$ python -q
>>> import numpy as np
>>> np.set_printoptions(suppress=True, linewidth=100)
>>> W0 = np.load("arr.npy")
>>> W0.round(1)
array([[-0.6,  2.7],
       [-0.1,  0.3],
       [ 0.1, -0.5],
       [ 0.2, -0.9],
       [ 0.2, -1. ],
       [-0.2,  0.6]])
>>> W0 @ W0
Traceback (most recent call last):
  File "<python-input-4>", line 1, in <module>
    W0 @ W0
    ~~~^~~~
ValueError: matmul: Input operand 1 has a mismatch in its core dimension 0, with gufunc signature (n?,k),(k,m?)->(n?,m?) (size 6 is different from 2)
>>> cov = W0.T @ W0
>>> (W0 @ W0.T).shape
(6, 6)
>>> np.round(np.diag(cov), 1)
array([ 0.5, 10.1])
>>> np.round(np.linalg.eigvalsh(cov)[::-1], 1) + 0
array([10.7,  0. ])
>>> F = np.array([[0, 5, 6, 7, 0],
...     [-5, 0, -7, 4, -14],
...     [-6, 7, 0, -1, 4],
...     [-7, -4, 1, 0, 3],
...     [0, 14, -4, -3, 0]])
>>> left, sig, Vh = np.linalg.svd(W0)
>>> np.argmax(sig[:-1] / (sig[1:] + 1e-6)) + 1
np.int64(1)
>>> A2 = left[:, :1] @ np.diag(sig[:1]) @ Vh[:1]
>>> round(np.abs(W0 - A2).max(), 1)
np.float64(0.0)
>>> round(np.linalg.norm(W0 - A2, 2), 1), round(float(sig[1]), 1)
(np.float64(0.0), 0.0)
>>> left, sig, Vh = np.linalg.svd(F, full_matrices=False)
>>> np.round(sig / sig[0], 1) + 0
array([1. , 1. , 0.6, 0.6, 0. ])
>>> np.round(left.T @ left, 1) + 0
array([[1., 0., 0., 0., 0.],
       [0., 1., 0., 0., 0.],
       [0., 0., 1., 0., 0.],
       [0., 0., 0., 1., 0.],
       [0., 0., 0., 0., 1.]])
>>> left.shape, sig.shape, Vh.shape
((5, 5), (5,), (5, 5))
>>> np.round(left.T @ F @ Vh.T, 1) + 0
array([[17.1,  0. ,  0. ,  0. ,  0. ],
       [ 0. , 17.1,  0. ,  0. ,  0. ],
       [ 0. ,  0. , 10.2,  0. ,  0. ],
       [ 0. ,  0. ,  0. , 10.2,  0. ],
       [ 0. ,  0. ,  0. ,  0. ,  0. ]])
>>> vec = np.array([5, 0, -3, -4, 5])
>>> np.round(np.linalg.eigvals(F).real, 1) + 0
array([0., 0., 0., 0., 0.])
>>> O = np.linalg.solve(np.eye(5) - F, np.eye(5) + F)
>>> round(float(np.linalg.det(O)), 1)
1.0
>>> np.round(O @ O.T, 1) + 0
array([[1., 0., 0., 0., 0.],
       [0., 1., 0., 0., 0.],
       [0., 0., 1., 0., 0.],
       [0., 0., 0., 1., 0.],
       [0., 0., 0., 0., 1.]])
>>> np.round(np.sort(np.abs(np.linalg.eigvals(F))), 1) + 0
array([ 0. , 10.2, 10.2, 17.1, 17.1])
>>> np.linalg.determinant(F)
Traceback (most recent call last):
  File "<python-input-26>", line 1, in <module>
    np.linalg.determinant(F)
    ^^^^^^^^^^^^^^^^^^^^^
AttributeError: module 'numpy.linalg' has no attribute 'determinant'
>>> np.round(np.linalg.det(F), 1)
np.float64(-0.0)
>>> F.inv()
Traceback (most recent call last):
  File "<python-input-28>", line 1, in <module>
    F.inv()
    ^^^^^
AttributeError: 'numpy.ndarray' object has no attribute 'inv'
>>> np.allclose(F, F.T)
False
>>> np.linalg.matrix_power(F, 4)
array([[ 13901,  -5788,   8517,  -3166,  11719],
       [ -5788,  83344, -10780,  -6598,   5572],
       [  8517, -10780,  22965,  -1430,  31283],
       [ -3166,  -6598,  -1430,  10293, -15708],
       [ 11719,   5572,  31283, -15708,  63523]])
>>> (F - F.T) / 2
array([[  0.,   5.,   6.,   7.,   0.],
       [ -5.,   0.,  -7.,   4., -14.],
       [ -6.,   7.,   0.,  -1.,   4.],
       [ -7.,  -4.,   1.,   0.,   3.],
       [  0.,  14.,  -4.,  -3.,   0.]])
>>> F @ F
array([[-110,   14,  -28,   14,  -25],
       [  14, -286,   30,   14,  -16],
       [ -28,   30, -102,  -26, -101],
       [  14,   14,  -26,  -75,   60],
       [ -25,  -16, -101,   60, -221]])
>>> round(np.linalg.det(F[::-1]), 1)
np.float64(-0.0)
>>> np.round(np.poly(F), 1) + 0
array([    1.,     0.,   397.,     0., 30298.,     0.])
>>> np.einsum("ij,ji->", F, F)
np.int64(-794)
>>> round(np.linalg.det(2 * F), 1), round(float(np.linalg.det(F)), 1)
(np.float64(-0.0), -0.0)
>>> np.einsum("ii->", F)
np.int64(0)
>>> np.round(np.linalg.eigvals(F), 1) + 0
array([0.+17.1j, 0.-17.1j, 0.+10.2j, 0.-10.2j, 0. +0.j ])
>>> A2 = np.array([[0, -1, -3, 2], [1, 1, 3, 2], [1, 1, 0, 1], [-3, -3, -3, -1]])
>>> J = np.triu(A2, 1)
>>> J
array([[ 0, -1, -3,  2],
       [ 0,  0,  3,  2],
       [ 0,  0,  0,  1],
       [ 0,  0,  0,  0]])
>>> np.round(np.sort(np.linalg.eigvals(J)), 1)
array([0., 0., 0., 0.])
>>> [int(np.linalg.matrix_rank(np.linalg.matrix_power(J, p))) for p in range(1, 5)]
[3, 2, 1, 0]
>>> J @ J
array([[ 0,  0, -3, -5],
       [ 0,  0,  0,  3],
       [ 0,  0,  0,  0],
       [ 0,  0,  0,  0]])
>>> np.linalg.matrix_power(J - np.diag(np.diag(J)), 4)
array([[0, 0, 0, 0],
       [0, 0, 0, 0],
       [0, 0, 0, 0],
       [0, 0, 0, 0]])
>>> try:
...     np.linalg.inv(J)
... except np.linalg.LinAlgError as e:
...     print(repr(e))
... 
LinAlgError('Singular matrix')
>>> np.prod(np.diag(J)), round(np.linalg.det(J), 1)
(np.int64(0), np.float64(0.0))
>>> round(float(np.trace(np.linalg.pinv(J) @ J)), 1)
3.0
>>> np.linalg.lstsq(J[:-1].T, J[-1])[2]
np.int32(3)
>>> np.allclose(J[:-1].T @ np.linalg.lstsq(J[:-1].T, J[-1])[0], J[-1])
True
>>> np.round(np.linalg.norm(J, 2) / np.linalg.norm(J), 1)
np.float64(0.8)
>>> np.argsort(-np.linalg.norm(J, axis=0).round(6), kind="stable")[:3]
array([2, 3, 1])
>>> np.linalg.cond(J) > 100
np.True_
>>> np.linalg.matrix_rank(J, rtol=0.1)
np.int64(2)
>>> [round(float(x), 1) for x in np.linalg.svd(J, compute_uv=False)[:3]]
[4.3, 3.1, 0.2]
>>> mat = np.load("mat.npy")
>>> mat
array([[ 0.1, -0.7, -0.3,  1.6],
       [ 0.2, -0.9, -0.3,  1.4],
       [-1.5,  2.3,  0. ,  0.9],
       [ 0. , -2.2, -0.8, -1.2],
       [ 0.4, -1.6, -1.3, -0.9],
       [-0.3, -0.6,  0.7,  0.7]])
>>> A2 = np.c_[mat[:, :2] @ np.array([[3, 3], [-2, 3]]), np.array([1, 3, 1, 3, 2, 2])]
>>> A2.round(1)
array([[ 1.7, -1.8,  1. ],
       [ 2.4, -2.1,  3. ],
       [-9.1,  2.4,  1. ],
       [ 4.4, -6.6,  3. ],
       [ 4.4, -3.6,  2. ],
       [ 0.3, -2.7,  2. ]])
>>> np.linalg.matrix_rank(np.c_[mat, A2])
np.int64(5)
>>> np.round(np.linalg.norm(A2 - mat @ np.linalg.lstsq(mat, A2)[0], axis=0), 1) + 0
array([0. , 0. , 1.5])
>>> t3 = np.stack([mat, -2 * mat, mat[::-1]])
>>> np.round(t3.sum(axis=0), 1)
array([[-0.4,  0.1,  1. , -0.9],
       [ 0.2, -0.7, -1. , -2.3],
       [ 1.5, -4.5, -0.8, -2.1],
       [-1.5,  4.5,  0.8,  2.1],
       [-0.2,  0.7,  1. ,  2.3],
       [ 0.4, -0.1, -1. ,  0.9]])
>>> (t3 @ mat.T).shape
(3, 6, 6)
>>> t3.shape
(3, 6, 4)
>>> np.round(np.linalg.norm(t3, axis=(1, 2)), 1)
array([ 5.3, 10.6,  5.3])
>>> def softmax(z):
...     e = np.exp(z - z.max(axis=-1, keepdims=True))
...     return e / e.sum(axis=-1, keepdims=True)
... 
>>> np.round(softmax(mat).sum(axis=1), 1)
array([1., 1., 1., 1., 1., 1.])
>>> np.round(softmax(mat[4]), 1)
array([0.6, 0.1, 0.1, 0.2])
>>> np.round(softmax(10 * mat[4]), 1) + 0
array([1., 0., 0., 0.])
>>> scores = mat @ mat.T / np.sqrt(4)
>>> np.round(softmax(scores)[4] @ mat, 1)
array([ 0.2, -1.8, -0.9, -0.8])
>>> np.round(softmax(scores), 1) + 0
array([[0.3, 0.3, 0.1, 0.1, 0.1, 0.1],
       [0.3, 0.3, 0. , 0.1, 0.1, 0.1],
       [0. , 0. , 1. , 0. , 0. , 0. ],
       [0. , 0. , 0. , 0.6, 0.3, 0. ],
       [0. , 0. , 0. , 0.5, 0.4, 0. ],
       [0.2, 0.2, 0.1, 0.1, 0.1, 0.2]])
>>> np.round(softmax(scores + np.triu(np.full(scores.shape, -np.inf), 1)), 1) + 0
array([[1. , 0. , 0. , 0. , 0. , 0. ],
       [0.5, 0.5, 0. , 0. , 0. , 0. ],
       [0. , 0. , 1. , 0. , 0. , 0. ],
       [0. , 0. , 0. , 0.9, 0. , 0. ],
       [0. , 0. , 0. , 0.5, 0.4, 0. ],
       [0.2, 0.2, 0.1, 0.1, 0.1, 0.2]])
>>> softmax(scores).round(6).argmax(axis=1)
array([0, 0, 2, 3, 3, 5])
>>> A2 = mat / np.sqrt((mat ** 2).mean(axis=1, keepdims=True))
>>> np.round(mat - mat.mean(axis=1, keepdims=True), 1)
array([[-0.1, -0.9, -0.5,  1.4],
       [ 0.1, -1. , -0.4,  1.3],
       [-1.9,  1.9, -0.4,  0.5],
       [ 1. , -1.2,  0.2, -0.1],
       [ 1.2, -0.8, -0.5, -0.1],
       [-0.4, -0.7,  0.6,  0.6]])
>>> np.linalg.matrix_rank(mat - mat.mean(axis=1, keepdims=True))
np.int64(3)
>>> A2[3].round(1)
array([ 0. , -1.7, -0.6, -0.9])
>>> np.round(np.linalg.norm(A2, axis=1), 1)
array([2., 2., 2., 2., 2., 2.])
>>> vec = np.array([-2, -1, -1, 2])
>>> target = mat @ vec
>>> np.round(np.linalg.pinv(mat) @ mat, 1) + 0
array([[1., 0., 0., 0.],
       [0., 1., 0., 0.],
       [0., 0., 1., 0.],
       [0., 0., 0., 1.]])
>>> np.round(np.linalg.lstsq(mat, target)[0], 1)
array([-2., -1., -1.,  2.])
>>> np.round(np.linalg.solve(mat.T @ mat, mat.T @ target), 1)
array([-2., -1., -1.,  2.])
>>> rng = np.random.default_rng(22)
>>> target = target + 0.3 * rng.normal(size=6)
>>> target.round(1)
array([3.6, 3.2, 2.1, 0.4, 0.7, 1.4])
>>> c, *_ = np.linalg.lstsq(mat, target)
>>> [round(float(np.linalg.norm(np.linalg.solve(mat.T @ mat + lam * np.eye(4), mat.T @ target))), 2) for lam in (0, 1, 10, 100)]
[2.74, 2.07, 0.81, 0.12]
>>> X = np.load("layer4.npy")
>>> X
array([[0, 0, 0, 3, 0],
       [0, 0, 0, 0, 1],
       [1, 0, 0, 0, 0],
       [0, 0, 0, 0, 0],
       [0, 3, 0, 0, 0]])
>>> np.round(np.linalg.norm(X, axis=0), 1)
array([1., 3., 0., 3., 1.])
>>> X.T @ X
array([[1, 0, 0, 0, 0],
       [0, 9, 0, 0, 0],
       [0, 0, 0, 0, 0],
       [0, 0, 0, 9, 0],
       [0, 0, 0, 0, 1]])
>>> X[:, 0] @ X[:, 1]
np.int64(0)
>>> rank = np.linalg.matrix_rank(X)
>>> rank
np.int64(4)
>>> null = np.linalg.svd(X)[2][rank:].T
>>> null @ null.T
array([[0., 0., 0., 0., 0.],
       [0., 0., 0., 0., 0.],
       [0., 0., 1., 0., 0.],
       [0., 0., 0., 0., 0.],
       [0., 0., 0., 0., 0.]])
>>> null.shape
(5, 1)
>>> null[:, 0] / null[np.abs(null[:, 0]).round(6).argmax(), 0]
array([0., 0., 1., 0., 0.])
>>> [int(np.linalg.matrix_rank(X[:, :j + 1])) for j in range(5)]
[1, 2, 2, 3, 4]
>>> [int(np.linalg.matrix_rank(X[:i])) for i in range(1, len(X) + 1)]
[1, 2, 3, 3, 4]
